% ipython --no-banner

In [1]: import numpy as np

In [2]: import numpy.linalg as la

In [3]: np.set_printoptions(precision=3, suppress=True, linewidth=120, legacy="1.25")

In [4]: rd = lambda a: np.round(a, 3) + 0

In [5]: B = np.array([[0, 2], [1, 2]])

In [6]: C = np.array([[3, 2, 3], [1, 2, 2], [2, 2, 0]])

In [7]: data = np.kron(B, C)

In [8]: data
Out[8]: 
array([[0, 0, 0, 6, 4, 6],
       [0, 0, 0, 2, 4, 4],
       [0, 0, 0, 4, 4, 0],
       [3, 2, 3, 6, 4, 6],
       [1, 2, 2, 2, 4, 4],
       [2, 2, 0, 4, 4, 0]])

In [9]: B = data ** -1
---------------------------------------------------------------------------
ValueError                                Traceback (most recent call last)
Cell In[9], line 1
----> 1 B = data ** -1

ValueError: Integers to negative integer powers are not allowed.

In [10]: B = la.inv(data)

In [11]: rd(la.det(data) * B)
Out[11]: 
array([[ 320., -480.,  160., -320.,  480., -160.],
       [-320.,  480.,  240.,  320., -480., -240.],
       [ 160.,  160., -320., -160., -160.,  320.],
       [-160.,  240.,  -80.,    0.,    0.,    0.],
       [ 160., -240., -120.,    0.,    0.,    0.],
       [ -80.,  -80.,  160.,    0.,    0.,    0.]])

In [12]: rd(la.det(data) * la.det(B))
Out[12]: 1.0

In [13]: (np.abs(B) > 1e-9).astype(int)
Out[13]: 
array([[1, 1, 1, 1, 1, 1],
       [1, 1, 1, 1, 1, 1],
       [1, 1, 1, 1, 1, 1],
       [1, 1, 1, 0, 0, 0],
       [1, 1, 1, 0, 0, 0],
       [1, 1, 1, 0, 0, 0]])

In [14]: np.allclose(B, data.T)
Out[14]: False

In [15]: rd(la.inv(B))
Out[15]: 
array([[0., 0., 0., 6., 4., 6.],
       [0., 0., 0., 2., 4., 4.],
       [0., 0., 0., 4., 4., 0.],
       [3., 2., 3., 6., 4., 6.],
       [1., 2., 2., 2., 4., 4.],
       [2., 2., 0., 4., 4., 0.]])

In [16]: f = np.array([-3, -3, 3, -1, -1, -2])

In [17]: B = data + np.outer(f, np.eye(6)[4])

In [18]: rd(la.det(B) / la.det(data)), rd(1 + la.solve(data, f)[4])
Out[18]: (1.15, 1.15)

In [19]: la.matrix_rank(la.inv(B) - la.inv(data), tol=1e-8)
Out[19]: 1

In [20]: la.matrix_rank(B - data)
Out[20]: 1

In [21]: K = np.load("layer6.npy")

In [22]: K
Out[22]: 
array([[ 0, 10,  0],
       [ 2,  0,  0],
       [ 0, 10,  0],
       [ 0, 13,  0],
       [ 5,  0,  0],
       [ 6,  0,  0],
       [ 0,  1,  0],
       [ 7,  0,  4],
       [ 0, 13,  0],
       [ 0,  0,  0],
       [15,  0, 14],
       [ 0,  0,  0],
       [ 0, 13,  0],
       [ 0,  0,  0],
       [ 7,  0,  4],
       [ 0,  0,  0],
       [ 7,  0, 10],
       [18,  0, 20],
       [ 0,  4,  1],
       [ 7,  0,  7],
       [ 0, 10,  0],
       [ 0,  4,  0],
       [ 0,  0,  0],
       [15,  0, 14]])

In [23]: # rows 0 and 2 are equal

In [24]: cov = np.cov(K, rowvar=False)

In [25]: cov.shape
Out[25]: (3, 3)

In [26]: f = np.array([2, -3, 3])

In [27]: np.correlate(K[5], K[7], "full")
Out[27]: array([24,  0, 42,  0,  0])

In [28]: print(np.array([np.convolve(row, f, "same") for row in K]))
[[ 20 -30  30]
 [ -6   6   0]
 [ 20 -30  30]
 [ 26 -39  39]
 [-15  15   0]
 [-18  18   0]
 [  2  -3   3]
 [-21  29 -12]
 [ 26 -39  39]
 [  0   0   0]
 [-45  73 -42]
 [  0   0   0]
 [ 26 -39  39]
 [  0   0   0]
 [-21  29 -12]
 [  0   0   0]
 [-21  41 -30]
 [-54  94 -60]
 [  8 -10   9]
 [-21  35 -21]
 [ 20 -30  30]
 [  8 -12  12]
 [  0   0   0]
 [-45  73 -42]]

In [29]: M = np.array([[1, 0, 0, 0], [-1, 1, 0, 0], [0, 2, 1, 0], [2, -2, -2, 1]])

In [30]: # triangular, det is the product of the diagonal

In [31]: rng = np.random.default_rng(6708)

In [32]: idx = rng.permutation(4)

In [33]: idx
Out[33]: array([3, 0, 2, 1])

In [34]: B = M[idx][:, idx]

In [35]: print(rd(la.det(B)), rd(la.det(M[idx])))
1.0 1.0

In [36]: np.allclose(B, M)
Out[36]: False

In [37]: arr = np.array([[-2, 3, 0], [3, -2, -2], [0, -2, 4]])

In [38]: print(arr)
[[-2  3  0]
 [ 3 -2 -2]
 [ 0 -2  4]]

In [39]: # symmetric

In [40]: vals, V = la.eig(arr)

In [41]: rd(arr @ V[:, 0] - vals[0] * V[:, 0])
Out[41]: array([0., 0., 0.])

In [42]: rd(np.prod(vals))
Out[42]: -12.0

In [43]: rd(vals)
Out[43]: array([-5.225,  0.485,  4.74 ])

In [44]: feats = np.loadtxt("dump.csv", delimiter=",")

In [45]: print(rd(feats))
[[ 0.707  0.     0.     0.     0.707]
 [ 0.     1.     0.     0.     0.   ]
 [ 0.     0.     1.     0.     0.   ]
 [ 0.     0.     0.     1.     0.   ]
 [-0.707  0.     0.     0.     0.707]]

In [46]: idx = rng.permutation(5)

In [47]: B = feats[:, idx] * rng.choice([-1, 1], 5)

In [48]: rd(B)
Out[48]: 
array([[-0.707, -0.707,  0.   ,  0.   ,  0.   ],
       [ 0.   ,  0.   ,  0.   ,  0.   ,  1.   ],
       [ 0.   ,  0.   ,  0.   ,  1.   ,  0.   ],
       [ 0.   ,  0.   ,  1.   ,  0.   ,  0.   ],
       [-0.707,  0.707,  0.   ,  0.   ,  0.   ]])

In [49]: Uu, _, VT = la.svd(feats.T @ B)

In [50]: rd(la.lstsq(feats, B)[0])
Out[50]: 
array([[ 0., -1.,  0.,  0.,  0.],
       [ 0.,  0.,  0.,  0.,  1.],
       [ 0.,  0.,  0.,  1.,  0.],
       [ 0.,  0.,  1.,  0.,  0.],
       [-1.,  0.,  0.,  0.,  0.]])

In [51]: rd(la.norm(feats) ** 2 / la.norm(feats, 2) ** 2)
Out[51]: 5.0

In [52]: print(rd(la.norm(feats, axis=1)))
[1. 1. 1. 1. 1.]

In [53]: rd(la.norm(feats[2] - feats[0]))
Out[53]: 1.414

In [54]: rd(la.norm(feats, axis=0))
Out[54]: array([1., 1., 1., 1., 1.])

In [55]: rd(la.norm(feats, "nuc"))
Out[55]: 5.0

In [56]: rd(la.norm(feats, 1)), rd(la.norm(feats, np.inf))
Out[56]: (1.414, 1.414)

In [57]: idx = rng.permutation(5)

In [58]: idx
Out[58]: array([0, 1, 3, 4, 2])

In [59]: B = feats[idx][:, idx]

In [60]: rd(la.det(B)), rd(la.det(feats[idx]))
Out[60]: (1.0, 1.0)

In [61]: np.allclose(B, feats)
Out[61]: False

In [62]: rd(np.sort(np.abs(la.eigvals(B))))
Out[62]: array([1., 1., 1., 1., 1.])

In [63]: rd(np.trace(B))
Out[63]: 4.414

In [64]: f = np.array([1, 1, 1, 2, 0])

In [65]: J = np.outer(rng.normal(size=21), f) + 0.1 * rng.normal(size=(21, 5))

In [66]: rd(J)
Out[66]: 
array([[ 0.034,  0.283, -0.042,  0.188, -0.179],
       [-1.84 , -2.081, -1.996, -4.027, -0.081],
       [ 0.628,  0.616,  0.568,  1.238,  0.001],
       [ 1.457,  1.476,  1.395,  2.972, -0.112],
       [ 0.435,  0.852,  0.787,  1.453,  0.106],
       [ 0.466,  0.439,  0.507,  1.119, -0.189],
       [-2.085, -2.108, -2.156, -4.39 , -0.053],
       [ 0.226,  0.169,  0.077,  0.356,  0.2  ],
       [-1.426, -1.284, -1.415, -2.857,  0.046],
       [ 0.075,  0.092,  0.105,  0.405, -0.267],
       [ 0.267,  0.343,  0.315,  0.399, -0.003],
       [ 0.917,  0.819,  0.821,  1.692, -0.02 ],
       [-1.316, -1.174, -1.066, -2.336, -0.044],
       [-0.779, -0.675, -0.893, -1.251,  0.035],
       [-0.171, -0.078, -0.07 , -0.446,  0.043],
       [-1.323, -1.162, -1.123, -2.38 ,  0.03 ],
       [ 1.213,  1.073,  1.016,  2.318,  0.061],
       [ 0.648,  0.697,  0.616,  1.446, -0.047],
       [ 1.274,  1.082,  1.059,  2.108,  0.139],
       [ 0.8  ,  0.863,  0.772,  1.474, -0.109],
       [-0.023,  0.101,  0.124,  0.35 , -0.024]])

In [67]: Xc = J - J.mean(axis=0)

In [68]: V = la.svd(Xc)[2][:1]

In [69]: B = Xc - Xc @ V.T @ V

In [70]: rd((Xc @ V.T).std(axis=0))
Out[70]: array([2.687])

In [71]: rd(np.cov(Xc @ V.T, rowvar=False))
Out[71]: 7.582

In [72]: D = la.norm(J[:, None] - J[None], axis=-1)

In [73]: print(np.unravel_index(D.round(6).argmax(), D.shape))
(3, 6)

In [74]: rd(D[:5, :5])
Out[74]: 
array([[0.   , 5.54 , 1.404, 3.643, 1.689],
       [5.54 , 0.   , 6.904, 9.166, 7.182],
       [1.404, 6.904, 0.   , 2.265, 0.445],
       [3.643, 9.166, 2.265, 0.   , 2.04 ],
       [1.689, 7.182, 0.445, 2.04 , 0.   ]])

In [75]: D.shape
Out[75]: (21, 21)

In [76]: la.matrix_rank(D ** 2)
Out[76]: 7

In [77]: D[17].round(6).argsort(kind="stable")[:4]
Out[77]: array([17,  2, 19,  4])

In [78]: hat = J @ la.solve(J.T @ J, J.T)

In [79]: print(rd(hat @ J[:, 2]))
[-0.042 -1.996  0.568  1.395  0.787  0.507 -2.156  0.077 -1.415  0.105  0.315  0.821 -1.066 -0.893 -0.07  -1.123  1.016
  0.616  1.059  0.772  0.124]

In [80]: F = np.loadtxt("sample12.csv", delimiter=",")

In [81]: F
Out[81]: 
array([[ 2.,  1.,  1.,  3.,  0.],
       [ 5.,  4.,  1.,  5.,  1.],
       [ 8.,  4.,  2.,  8.,  1.],
       [11.,  4.,  4., 11.,  4.],
       [11.,  5.,  4., 11.,  4.],
       [11.,  6.,  7., 11.,  4.],
       [13.,  8.,  7., 11.,  7.],
       [15.,  9., 10., 14.,  8.],
       [18., 11., 13., 17., 10.],
       [20., 11., 16., 17., 12.],
       [23., 14., 19., 19., 15.],
       [23., 16., 20., 19., 18.],
       [26., 19., 21., 22., 20.],
       [29., 21., 23., 25., 23.],
       [29., 21., 24., 28., 25.],
       [30., 24., 25., 31., 27.],
       [33., 26., 25., 31., 30.],
       [36., 28., 26., 32., 31.],
       [36., 29., 29., 33., 34.],
       [39., 30., 31., 36., 37.],
       [40., 31., 34., 37., 38.],
       [40., 31., 34., 40., 40.],
       [42., 34., 36., 41., 41.],
       [45., 36., 37., 43., 42.]])

In [82]: f = np.array([1, 1, 1])

In [83]: np.polyval(f, F[16])
Out[83]: array([1123.,  703.,  651.,  993.,  931.])

In [84]: np.cross(F[16, :3], F[1, :3])
Out[84]: array([-74.,  92.,   2.])

In [85]: np.array([np.convolve(row, f, "same") for row in F])
Out[85]: 
array([[  3.,   4.,   5.,   4.,   3.],
       [  9.,  10.,  10.,   7.,   6.],
       [ 12.,  14.,  14.,  11.,   9.],
       [ 15.,  19.,  19.,  19.,  15.],
       [ 16.,  20.,  20.,  19.,  15.],
       [ 17.,  24.,  24.,  22.,  15.],
       [ 21.,  28.,  26.,  25.,  18.],
       [ 24.,  34.,  33.,  32.,  22.],
       [ 29.,  42.,  41.,  40.,  27.],
       [ 31.,  47.,  44.,  45.,  29.],
       [ 37.,  56.,  52.,  53.,  34.],
       [ 39.,  59.,  55.,  57.,  37.],
       [ 45.,  66.,  62.,  63.,  42.],
       [ 50.,  73.,  69.,  71.,  48.],
       [ 50.,  74.,  73.,  77.,  53.],
       [ 54.,  79.,  80.,  83.,  58.],
       [ 59.,  84.,  82.,  86.,  61.],
       [ 64.,  90.,  86.,  89.,  63.],
       [ 65.,  94.,  91.,  96.,  67.],
       [ 69., 100.,  97., 104.,  73.],
       [ 71., 105., 102., 109.,  75.],
       [ 71., 105., 105., 114.,  80.],
       [ 76., 112., 111., 118.,  82.],
       [ 81., 118., 116., 122.,  85.]])

In [86]: Uu, s, VT = la.svd(F)

In [87]: np.argmax(s[:-1] / (s[1:] + 1e-6)) + 1
Out[87]: 1

In [88]: B = Uu[:, :1] @ np.diag(s[:1]) @ VT[:1]

In [89]: rd(la.norm(F - B) / la.norm(F))
Out[89]: 0.072

In [90]: print(rd(np.abs(F - B).max()))
3.998

In [91]: print(la.matrix_rank(F, rtol=0.05))
2

In [92]: W0 = np.load("case0.npy")

In [93]: W0
Out[93]: 
array([[5., 0., 0., 4., 0., 0.],
       [0., 5., 4., 0., 4., 0.],
       [0., 4., 5., 0., 4., 0.],
       [4., 0., 0., 5., 0., 0.],
       [0., 4., 4., 0., 5., 0.],
       [0., 0., 0., 0., 0., 5.]])

In [94]: B = la.inv(W0)

In [95]: np.allclose(B, W0.T)
Out[95]: False

In [96]: rd(W0 @ B)
Out[96]: 
array([[1., 0., 0., 0., 0., 0.],
       [0., 1., 0., 0., 0., 0.],
       [0., 0., 1., 0., 0., 0.],
       [0., 0., 0., 1., 0., 0.],
       [0., 0., 0., 0., 1., 0.],
       [0., 0., 0., 0., 0., 1.]])

In [97]: vec = np.array([0, -5, 0, -4, 2, 4])

In [98]: y = W0 @ vec

In [99]: beta, lr = np.zeros(6), 1 / la.norm(W0, 2) ** 2

In [100]: for i in range(50):
     ...:     beta -= lr * W0.T @ (W0 @ beta - y)
     ...:     if i % 10 == 0: print(i, round(la.norm(W0 @ beta - y), 3))
     ...: 
0 22.354
10 6.454
20 5.194
30 4.853
40 4.572

In [101]: rd(la.cond(W0))
Out[101]: 13.0

In [102]: rd(beta)
Out[102]: array([-1.486, -2.027, -0.743, -2.514, -0.23 ,  3.999])

In [103]: idx = rng.permutation(6)

In [104]: idx
Out[104]: array([0, 5, 1, 2, 4, 3])

In [105]: B = W0[idx][:, idx]

In [106]: np.diag(B)
Out[106]: array([5., 5., 5., 5., 5., 5.])

In [107]: np.trace(B)
Out[107]: 30.0

In [108]: print(rd(np.sort(np.abs(la.eigvals(B)))))
[ 1.  1.  1.  5.  9. 13.]

In [109]: print(np.allclose(B, W0))
False

In [110]: rd(la.det(B)), rd(la.det(W0[idx]))
Out[110]: (585.0, -585.0)

In [111]: print(rd(la.norm(W0)))
16.673

In [112]: np.diff(W0, axis=0)
Out[112]: 
array([[-5.,  5.,  4., -4.,  4.,  0.],
       [ 0., -1.,  1.,  0.,  0.,  0.],
       [ 4., -4., -5.,  5., -4.,  0.],
       [-4.,  4.,  4., -5.,  5.,  0.],
       [ 0., -4., -4.,  0., -5.,  5.]])

In [113]: W0.shape
Out[113]: (6, 6)

In [114]: rd(W0.mean(axis=0))
Out[114]: array([1.5  , 2.167, 2.167, 1.5  , 2.167, 0.833])

In [115]: W0.sum(axis=0)
Out[115]: array([ 9., 13., 13.,  9., 13.,  5.])

In [116]: W0 - W0[0]
Out[116]: 
array([[ 0.,  0.,  0.,  0.,  0.,  0.],
       [-5.,  5.,  4., -4.,  4.,  0.],
       [-5.,  4.,  5., -4.,  4.,  0.],
       [-1.,  0.,  0.,  1.,  0.,  0.],
       [-5.,  4.,  4., -4.,  5.,  0.],
       [-5.,  0.,  0., -4.,  0.,  5.]])

In [117]: la.matrix_rank(W0)
Out[117]: 6

In [118]: np.zeros(6, 6)
---------------------------------------------------------------------------
TypeError                                 Traceback (most recent call last)
Cell In[118], line 1
----> 1 np.zeros(6, 6)

TypeError: Cannot interpret '6' as a data type

In [119]: np.abs(W0).max()
Out[119]: 5.0

In [120]: np.count_nonzero(W0)
Out[120]: 14
